$ ipython --no-banner

In [1]: import numpy as np

In [2]: import numpy.linalg as la

In [3]: np.set_printoptions(precision=2, suppress=True, linewidth=160, legacy="1.25")

In [4]: K = np.load("out0.npy")

In [5]: print(K)
[[ 1.   0.9 -0.5 -0.2  1.2]
 [ 1.6 -1.4  1.7 -0.6 -0.7]
 [-1.4 -1.2  0.   1.2  0. ]
 [ 0.8 -0.1  0.3 -0.5 -0.3]
 [-1.3  0.7 -1.7  0.4  0.6]
 [ 0.   0.2  0.6 -0.2 -1.3]]

In [6]: x = np.array([2, 1, -2, 0, 2])

In [7]: y = K @ x

In [8]: beta, lr = np.zeros(5), 1 / la.norm(K, 2) ** 2

In [9]: for i in range(150):
   ...:     beta -= lr * K.T @ (K @ beta - y)
   ...:     if i % 50 == 0: print(i, round(la.norm(K @ beta - y), 2))
   ...: 
0 4.56
50 0.22
100 0.18

In [10]: print(round(la.cond(K), 2))
19.21

In [11]: x = np.array([-8, -1, -5, -9, 4])

In [12]: h = np.maximum(K @ x, 0)

In [13]: print(np.tanh(K @ x))
[ 0.2  -1.    0.92 -1.    1.   -1.  ]

In [14]: print(K.T @ h)
[-24.14  10.16 -29.     8.68  10.44]

In [15]: print(np.maximum(K @ (3 * x), 0))
[ 0.6  0.   4.8  0.  51.   0. ]

In [16]: x = np.array([5, 1, 2, 0, 9])

In [17]: y = K @ x

In [18]: print(y)
[ 15.7   3.7  -8.2   1.8  -3.8 -10.3]

In [19]: rng = np.random.default_rng(705)

In [20]: y = y + 0.05 * rng.normal(size=6)

In [21]: print(y)
[ 15.75   3.66  -8.18   1.81  -3.81 -10.28]

In [22]: beta, *_ = la.lstsq(K, y)

In [23]: print([round(float(la.norm(la.solve(K.T @ K + lam * np.eye(5), K.T @ y))), 2) for lam in (0, 1, 10, 100)])
[10.53, 7.82, 3.13, 0.49]

In [24]: print(beta.round())
[5. 1. 2. 0. 9.]

In [25]: hat = K @ la.solve(K.T @ K, K.T)

In [26]: print(np.diag(hat))
[0.98 0.77 0.98 0.45 0.85 0.96]

In [27]: print(np.allclose(hat @ hat, hat))
True

In [28]: print(np.round(la.eigvalsh(hat), 2) + 0)
[0. 1. 1. 1. 1. 1.]
